% python3 -q
>>> import numpy as np
>>> np.set_printoptions(precision=1, suppress=True, linewidth=120, legacy="1.25")
>>> E = np.array([[-4.2, -1.4, 1.1],
...     [0.8, 0.3, 1.4],
...     [-0.4, -0.1, -0.2],
...     [-4.1, -1.3, -1.2],
...     [-2.4, -0.8, 1.1],
...     [-5.8, -2.0, 0.2],
...     [-0.7, -0.2, -1.0],
...     [-7.4, -2.4, 0.9],
...     [0.3, 0.1, 1.6],
...     [1.0, 0.4, 0.1],
...     [4.0, 1.3, 0.7],
...     [4.3, 1.4, 0.1],
...     [-0.3, -0.1, 0.3],
...     [-2.3, -0.8, -0.4],
...     [1.2, 0.4, -1.0],
...     [-0.1, 0.0, -0.5],
...     [-2.3, -0.8, 1.9],
...     [-1.0, -0.3, -0.6]])
>>> E
array([[-4.2, -1.4,  1.1],
       [ 0.8,  0.3,  1.4],
       [-0.4, -0.1, -0.2],
       [-4.1, -1.3, -1.2],
       [-2.4, -0.8,  1.1],
       [-5.8, -2. ,  0.2],
       [-0.7, -0.2, -1. ],
       [-7.4, -2.4,  0.9],
       [ 0.3,  0.1,  1.6],
       [ 1. ,  0.4,  0.1],
       [ 4. ,  1.3,  0.7],
       [ 4.3,  1.4,  0.1],
       [-0.3, -0.1,  0.3],
       [-2.3, -0.8, -0.4],
       [ 1.2,  0.4, -1. ],
       [-0.1,  0. , -0.5],
       [-2.3, -0.8,  1.9],
       [-1. , -0.3, -0.6]])
>>> # column 0 is much longer than the rest
>>> Q, evecs = np.linalg.qr(E[:, :2])[0], np.linalg.qr(E[:, 2:])[0]
>>> s = np.linalg.svd(Q.T @ evecs, compute_uv=False)
>>> np.degrees(np.arccos(s.clip(0, 1)))
array([73.4])
>>> s
array([0.3])
>>> round(float(np.linalg.norm(Q @ Q.T - evecs @ evecs.T, 2)), 1)
1.0
>>> Xc = E - E.mean(axis=0)
>>> evecs = np.linalg.svd(Xc)[2][:2]
>>> A2 = Xc - Xc @ evecs.T @ evecs
>>> np.round(np.cov(Xc @ evecs.T, rowvar=False), 1) + 0
array([[10.3,  0. ],
       [ 0. ,  0.9]])
>>> np.linalg.norm(A2, axis=1).round(6).argmax()
5
>>> (Xc @ evecs.T).std(axis=0)
array([3.1, 0.9])
>>> np.round(A2.std(axis=0), 1) + 0
array([0., 0., 0.])
>>> round(np.linalg.norm(A2) / np.linalg.norm(Xc), 1)
0.0
>>> F = np.array([[1, 3, 2, 5], [8, 7, 6, 9], [4, 2, 3, 7], [5, 3, 4, 0]])
>>> F[:, 0] = -2 * F[:, 2]
>>> F
array([[ -4,   3,   2,   5],
       [-12,   7,   6,   9],
       [ -6,   2,   3,   7],
       [ -8,   3,   4,   0]])
>>> np.unique(F.round(6), axis=0).shape
(4, 4)
>>> round(np.trace(np.linalg.pinv(F) @ F), 1)
3.0
>>> np.abs(np.diag(np.linalg.qr(F)[1])) > 1e-9
array([ True,  True, False,  True])
>>> np.linalg.lstsq(F[:-1].T, F[-1])[2]
3
>>> A2 = F[0, 0] * F[1:] - np.outer(F[1:, 0], F[0])
>>> A2
array([[ 0,  8,  0, 24],
       [ 0, 10,  0,  2],
       [ 0, 12,  0, 40]])
>>> np.flatnonzero(~A2.round(6).any(axis=1))
array([], dtype=int64)
>>> Uu, s, vt = np.linalg.svd(F)
>>> evecs = vt[:(s > 1e-8).sum()]
>>> rng = np.random.default_rng(1)
>>> vec = F[1] + 4 * F[3] + rng.integers(2) * np.eye(4)[3]
>>> vec
array([-44.,  19.,  22.,   9.])
>>> np.round(evecs.T @ evecs, 1) + 0
array([[ 0.8,  0. , -0.4,  0. ],
       [ 0. ,  1. ,  0. ,  0. ],
       [-0.4,  0. ,  0.2,  0. ],
       [ 0. ,  0. ,  0. ,  1. ]])
>>> np.diag(evecs.T @ evecs)
array([0.8, 1. , 0.2, 1. ])
>>> Uu, s, vt = np.linalg.svd(F)
>>> np.argmax(s[:-1] / (s[1:] + 1e-6)) + 1
3
>>> A2 = Uu[:, :3] @ np.diag(s[:3]) @ vt[:3]
>>> round(np.linalg.norm(F - A2, 2), 1), round(float(s[3]), 1)
(0.0, 0.0)
>>> np.linalg.matrix_rank(F, rtol=0.05)
3
>>> A2.round(1) + 0
array([[ -4.,   3.,   2.,   5.],
       [-12.,   7.,   6.,   9.],
       [ -6.,   2.,   3.,   7.],
       [ -8.,   3.,   4.,   0.]])
>>> F.shape
(4, 4)
>>> F.sum(axis=0)
array([-30,  15,  15,  21])
>>> np.unravel_index(np.abs(F).argmax(), F.shape)
(1, 0)
>>> F - F[0]
array([[ 0,  0,  0,  0],
       [-8,  4,  4,  4],
       [-2, -1,  1,  2],
       [-4,  0,  2, -5]])
>>> np.diff(F, axis=0)
array([[-8,  4,  4,  4],
       [ 6, -5, -3, -2],
       [-2,  1,  1, -7]])
>>> F.mean(axis=0)
array([-7.5,  3.8,  3.8,  5.2])
